$ python3 -q
>>> import numpy as np
>>> np.set_printoptions(precision=3, suppress=True, linewidth=100)
>>> data = np.array([[1, 1, 1, 1], [-1, -2, -1, -2], [1, 1, 1, 1], [-1, -2, -1, -2]])
>>> Uu, sigma, Vh = np.linalg.svd(data)
>>> print(np.argmax(sigma[:-1] / (sigma[1:] + 1e-6)) + 1)
2
>>> other = Uu[:, :2] @ np.diag(sigma[:2]) @ Vh[:2]
>>> print(other)
[[ 1.  1.  1.  1.]
 [-1. -2. -1. -2.]
 [ 1.  1.  1.  1.]
 [-1. -2. -1. -2.]]
>>> print(round(float(np.linalg.norm(data - other, 2)), 3), np.round(sigma[2], 3))
0.0 0.0
>>> print(np.linalg.matrix_rank(other))
2
>>> vec = np.array([8, -6, 3, -5])
>>> h = np.maximum(other @ vec, 0)
>>> print(h.round(3) + 0)
[ 0. 11.  0. 11.]
>>> print(np.round(np.tanh(other @ vec), 3) + 0)
[0. 1. 0. 1.]
>>> vec = np.array([6, 6, 3, 5])
>>> print(np.sign((data @ vec).round(6)))
[ 1 -1  1 -1]
>>> other = np.array([[-2, 2], [1, 1]])
>>> basis = np.kron(other, data)
>>> print(np.linalg.matrix_rank(basis))
4
>>> w1 = np.array([[1, 0, -2, -1], [-2, -1, 2, 3], [2, 0, -1, 2], [1, 3, -3, 1]])
>>> c = np.array([2, -1, 0, 2])
>>> hid = np.maximum(data @ w1 + c, 0)
>>> print((hid > 0).astype(int))
[[1 1 0 1]
 [1 0 1 0]
 [1 1 0 1]
 [1 0 1 0]]
>>> print(np.linalg.matrix_rank(hid))
2
>>> basis = np.array([[-1, -2, 0], [2, -1, -2], [2, 2, -1], [-2, 1, -1]])
>>> print(hid @ basis)
[[-16  -2  -9]
 [  9   8  -5]
 [-16  -2  -9]
 [  9   8  -5]]
>>> print((hid @ basis).round(6).argmax(axis=1))
[1 0 1 0]
>>> mat = np.load("run13.npy")
>>> print(mat)
[[  0  -1  -7   3   4   7]
 [  8   0   4  -1   9  -6]
 [ -3   4  -1   9  -5   9]
 [  4   4  -7   1   0  -9]
 [  2  -5  -5  -5   0  -6]
 [-24  -1 -19   6 -23  25]]
>>> vec = np.array([2, 2, 0, 1, 1, 1])
>>> print(np.sign((mat @ vec).round(6)))
[ 1  1  1  1 -1 -1]
>>> print(mat * vec)
[[  0  -2   0   3   4   7]
 [ 16   0   0  -1   9  -6]
 [ -6   8   0   9  -5   9]
 [  8   8   0   1   0  -9]
 [  4 -10   0  -5   0  -6]
 [-48  -2   0   6 -23  25]]
>>> print((mat * vec).sum(axis=1))
[ 12  18  15   8 -17 -42]
>>> print(mat @ np.eye(6)[2])
[ -7.   4.  -1.  -7.  -5. -19.]
>>> print(mat @ np.ones(6))
[  6.  14.  13.  -7. -19. -36.]
>>> print(mat @ (2 * vec))
[ 24  36  30  16 -34 -84]
>>> print(mat @ vec)
[ 12  18  15   8 -17 -42]
>>> Uu, sigma = np.linalg.svd(mat)
Traceback (most recent call last):
  File "<python-input-36>", line 1, in <module>
    Uu, sigma = np.linalg.svd(mat)
    ^^^^^^^^^
ValueError: too many values to unpack (expected 2)
>>> Uu, sigma, Vh = np.linalg.svd(mat, full_matrices=False)
>>> print(np.allclose(Uu * sigma @ Vh, mat))
True
>>> print(np.abs(Uu[:, 0]).round(6).argmax())
5
>>> print(np.round(sigma / sigma[0], 3) + 0)
[1.    0.302 0.228 0.196 0.052 0.   ]
>>> print(np.round(Vh @ Vh.T, 3) + 0)
[[1. 0. 0. 0. 0. 0.]
 [0. 1. 0. 0. 0. 0.]
 [0. 0. 1. 0. 0. 0.]
 [0. 0. 0. 1. 0. 0.]
 [0. 0. 0. 0. 1. 0.]
 [0. 0. 0. 0. 0. 1.]]
>>> print(np.round(np.sqrt((sigma ** 2).sum()), 3), round(float(np.linalg.norm(mat)), 3))
54.231 54.231
>>> print(np.round(Uu.T @ mat @ Vh.T, 3) + 0)
[[49.839  0.     0.     0.     0.     0.   ]
 [ 0.    15.036  0.     0.     0.     0.   ]
 [ 0.     0.    11.366  0.     0.     0.   ]
 [ 0.     0.     0.     9.753  0.     0.   ]
 [ 0.     0.     0.     0.     2.583  0.   ]
 [ 0.     0.     0.     0.     0.     0.   ]]
>>> print(np.round(Uu.T @ Uu, 3) + 0)
[[1. 0. 0. 0. 0. 0.]
 [0. 1. 0. 0. 0. 0.]
 [0. 0. 1. 0. 0. 0.]
 [0. 0. 0. 1. 0. 0.]
 [0. 0. 0. 0. 1. 0.]
 [0. 0. 0. 0. 0. 1.]]
>>> r = np.linalg.matrix_rank(mat)
>>> print(r)
5
>>> null = np.linalg.svd(mat)[2][r:].T
>>> print(np.linalg.matrix_rank(mat.T @ mat), np.linalg.matrix_rank(mat @ mat.T))
5 5
>>> print(np.round(mat @ null, 3) + 0)
[[0.]
 [0.]
 [0.]
 [0.]
 [0.]
 [0.]]
>>> print([int(np.linalg.matrix_rank(mat[:i])) for i in range(1, len(mat) + 1)])
[1, 2, 3, 4, 5, 5]
>>> rng = np.random.default_rng(9645)
>>> other = mat + rng.integers(-2, 3, (6, 5)) @ rng.integers(-2, 3, (5, 6))
>>> print(other)
[[  9  -7  -1   5   7  11]
 [ 11  -4   9  -3  12   5]
 [ -4  -5  -1   5   5  18]
 [ 10   4  -1   5  -3  -5]
 [  3  -7  -3  -5   1  -1]
 [-31  -4 -24   2 -17  27]]
>>> print(np.round(np.linalg.svd(other - mat, compute_uv=False), 3) + 0)
[23.349 18.463  6.535  1.773  0.296  0.   ]
>>> print(np.linalg.matrix_rank(other - mat, tol=1e-8))
5
>>> F = np.tril(np.array([[5, 2, 4, 2, 1, 0],
...     [5, 4, 3, 1, 4, 3],
...     [4, 4, 0, 0, 4, 5],
...     [4, 4, 0, 1, 2, 5],
...     [3, 2, 4, 4, 5, 2],
...     [5, 2, 5, 0, 4, 1]]), -1) + np.eye(6, dtype=int)
>>> print(F)
[[1 0 0 0 0 0]
 [5 1 0 0 0 0]
 [4 4 1 0 0 0]
 [4 4 0 1 0 0]
 [3 2 4 4 1 0]
 [5 2 5 0 4 1]]
>>> cov = F.T @ F
>>> print((F @ F.T).shape)
(6, 6)
>>> print(np.trace(cov), (F ** 2).sum())
210 210
>>> print(np.linalg.matrix_rank(cov))
6
>>> print(np.allclose(cov, cov.T))
True
>>> Uu, sigma, Vh = np.linalg.svd(F, full_matrices=False)
>>> print(np.round(Uu.T @ F @ Vh.T, 3) + 0)
[[12.595  0.     0.     0.     0.     0.   ]
 [ 0.     5.485  0.     0.     0.     0.   ]
 [ 0.     0.     3.883  0.     0.     0.   ]
 [ 0.     0.     0.     2.394  0.     0.   ]
 [ 0.     0.     0.     0.     0.686  0.   ]
 [ 0.     0.     0.     0.     0.     0.002]]
>>> print(np.cumsum(sigma ** 2) / np.sum(sigma ** 2))
[0.755 0.899 0.97  0.998 1.    1.   ]
>>> print(np.allclose(Uu * sigma @ Vh, F))
True
>>> print(sigma)
[12.595  5.485  3.883  2.394  0.686  0.002]
>>> q, _ = np.linalg.qr(np.array([[0.8, -0.1, -0.1, 0.9, 0.4],
...     [-0.1, 0.5, -0.8, -0.5, 1.5],
...     [1.4, -1.2, 1.0, 0.7, 1.2],
...     [0.6, -0.3, -1.0, 0.9, 0.9],
...     [-0.3, -1.3, -0.2, 0.8, 0.2],
...     [-1.3, 1.1, -1.4, -0.1, 0.9]]))
>>> X = q @ q.T
>>> print(X)
[[ 0.613 -0.273  0.186  0.27  -0.182  0.149]
 [-0.273  0.808  0.131  0.19  -0.128  0.105]
 [ 0.186  0.131  0.911 -0.129  0.088 -0.072]
 [ 0.27   0.19  -0.129  0.812  0.127 -0.104]
 [-0.182 -0.128  0.088  0.127  0.914  0.07 ]
 [ 0.149  0.105 -0.072 -0.104  0.07   0.942]]
>>> lab = rng.permutation(4)
>>> print(lab)
[1 3 0 2]
>>> other = data[lab][:, lab]
>>> print(other)
[[-2 -2 -1 -1]
 [-2 -2 -1 -1]
 [ 1  1  1  1]
 [ 1  1  1  1]]
>>> print(np.trace(other))
-2
>>> print(np.allclose(other, data))
False
